>>> import numpy as np
>>> import numpy.linalg as la
>>> np.set_printoptions(precision=1, suppress=True, linewidth=140, floatmode="fixed")
>>> rnd = lambda a: np.round(a, 1) + 0
>>> rng = np.random.default_rng(652214)
>>> labels = rng.integers(0, 3, 6)
>>> W0 = np.triu((labels[:, None] == labels) & (rng.random((6, 6)) < 0.8), 1).astype(int)
>>> W0 += W0.T
>>> print(W0)
[[0 0 1 0 1 0]
 [0 0 0 0 0 1]
 [1 0 0 0 0 0]
 [0 0 0 0 0 0]
 [1 0 0 0 0 0]
 [0 1 0 0 0 0]]
>>> print(np.allclose(W0, W0.T))
True
>>> print(rnd(la.det(W0)))
0.0
>>> print(la.matrix_power(W0, 3))
[[0 0 2 0 2 0]
 [0 0 0 0 0 1]
 [2 0 0 0 0 0]
 [0 0 0 0 0 0]
 [2 0 0 0 0 0]
 [0 1 0 0 0 0]]
>>> print((W0 + W0.T) / 2)
[[0.0 0.0 1.0 0.0 1.0 0.0]
 [0.0 0.0 0.0 0.0 0.0 1.0]
 [1.0 0.0 0.0 0.0 0.0 0.0]
 [0.0 0.0 0.0 0.0 0.0 0.0]
 [1.0 0.0 0.0 0.0 0.0 0.0]
 [0.0 1.0 0.0 0.0 0.0 0.0]]
>>> print(rnd(np.sort(np.abs(la.eigvals(W0)))))
[0.0 0.0 1.0 1.0 1.4 1.4]
>>> print(np.allclose(W0 @ W0.T, W0.T @ W0))
True
>>> print(W0 @ W0)
[[2 0 0 0 0 0]
 [0 1 0 0 0 0]
 [0 0 1 0 1 0]
 [0 0 0 0 0 0]
 [0 0 1 0 1 0]
 [0 0 0 0 0 1]]
>>> Uu, sigma, Vh = la.svd(W0)
>>> print(np.argmax(sigma[:-1] / (sigma[1:] + 1e-6)) + 1)
4
>>> print(rnd(sigma))
[1.4 1.4 1.0 1.0 0.0 0.0]
>>> A2 = Uu[:, :4] @ np.diag(sigma[:4]) @ Vh[:4]
>>> print(rnd(A2))
[[0.0 0.0 1.0 0.0 1.0 0.0]
 [0.0 0.0 0.0 0.0 0.0 1.0]
 [1.0 0.0 0.0 0.0 0.0 0.0]
 [0.0 0.0 0.0 0.0 0.0 0.0]
 [1.0 0.0 0.0 0.0 0.0 0.0]
 [0.0 1.0 0.0 0.0 0.0 0.0]]
>>> print(rnd(la.norm(W0 - A2) / la.norm(W0)))
0.0
>>> print(rnd(la.norm(W0 - A2, 2)), rnd(sigma[4]))
0.0 0.0
>>> print(rnd(np.abs(W0 - A2).max()))
0.0
>>> print(la.matrix_rank(W0, rtol=0.1))
4
>>> print(rnd(W0 @ la.pinv(W0) @ W0))
[[0.0 0.0 1.0 0.0 1.0 0.0]
 [0.0 0.0 0.0 0.0 0.0 1.0]
 [1.0 0.0 0.0 0.0 0.0 0.0]
 [0.0 0.0 0.0 0.0 0.0 0.0]
 [1.0 0.0 0.0 0.0 0.0 0.0]
 [0.0 1.0 0.0 0.0 0.0 0.0]]
>>> print(np.allclose(W0[:-1].T @ la.lstsq(W0[:-1].T, W0[-1])[0], W0[-1]))
False
>>> print(rnd(np.trace(la.pinv(W0) @ W0)))
4.0
>>> print(np.abs(np.diag(la.qr(W0)[1])) > 1e-9)
[ True  True  True False False  True]
>>> print(la.lstsq(W0[:-1].T, W0[-1])[2])
3
>>> C2 = W0.T @ W0
>>> print(C2)
[[2 0 0 0 0 0]
 [0 1 0 0 0 0]
 [0 0 1 0 1 0]
 [0 0 0 0 0 0]
 [0 0 1 0 1 0]
 [0 0 0 0 0 1]]
>>> print(rnd(la.svd(W0, compute_uv=False) ** 2))
[2.0 2.0 1.0 1.0 0.0 0.0]
>>> print(np.allclose(C2, C2.T))
True
>>> print(rnd(la.eigvalsh(C2)[::-1]))
[2.0 2.0 1.0 1.0 0.0 0.0]
>>> print((W0 @ W0.T).shape)
(6, 6)
>>> print(np.diag(C2))
[2 1 1 0 1 1]
>>> J = np.load("data.npy")
>>> print(J)
[[  6   5   3   3   0]
 [  0 -14   4   5   4]
 [  2   0   7   2   1]
 [  0   2   0   7   0]
 [  3   5   1   0 -24]]
>>> print(rnd(la.norm(J[4] - J[0])))
24.5
>>> print(J[4] @ J[0])
46
>>> print(rnd(la.norm(J, axis=0)))
[ 7.0 15.8  8.7  9.3 24.4]
>>> print(rnd(la.norm(J, 1)), rnd(la.norm(J, np.inf)))
29.0 33.0
>>> print(rnd(la.norm(J[4], 1)), rnd(la.norm(J[4], np.inf)))
33.0 24.0
>>> W = np.array([[4, 1], [0, 3], [0, 2], [1, 4], [1, 1]])
>>> b = np.array([1, 0])
>>> H = np.maximum(J @ W + b, 0)
>>> print(H)
[[28 39]
 [10  0]
 [12 25]
 [ 8 34]
 [ 0  0]]
>>> print((H > 0).astype(int))
[[1 1]
 [1 0]
 [1 1]
 [1 1]
 [0 0]]
>>> cent = np.array([[-5, 5, 0], [1, -5, -2]])
>>> print(H @ cent)
[[-101  -55  -78]
 [ -50   50    0]
 [ -35  -65  -50]
 [  -6 -130  -68]
 [   0    0    0]]
>>> evals, evecs = la.eig(J)
>>> print(rnd(np.sort(la.eigvals(la.inv(J)))))
[-0.1  0.0  0.1  0.1  0.3]
>>> print(rnd(evals))
[-25.6 -12.9   3.7   9.9   7.0]
>>> print(rnd(np.sort(la.eigvals(J.T))))
[-25.6 -12.9   3.7   7.0   9.9]
>>> print(rnd(J @ evecs[:, 0] - evals[0] * evecs[:, 0]))
[0.0 0.0 0.0 0.0 0.0]
>>> print(rnd(np.prod(evals)))
82820.0
>>> print(rnd(np.sort(la.eigvals(J @ J))))
[ 13.4  48.3  97.5 166.5 654.3]
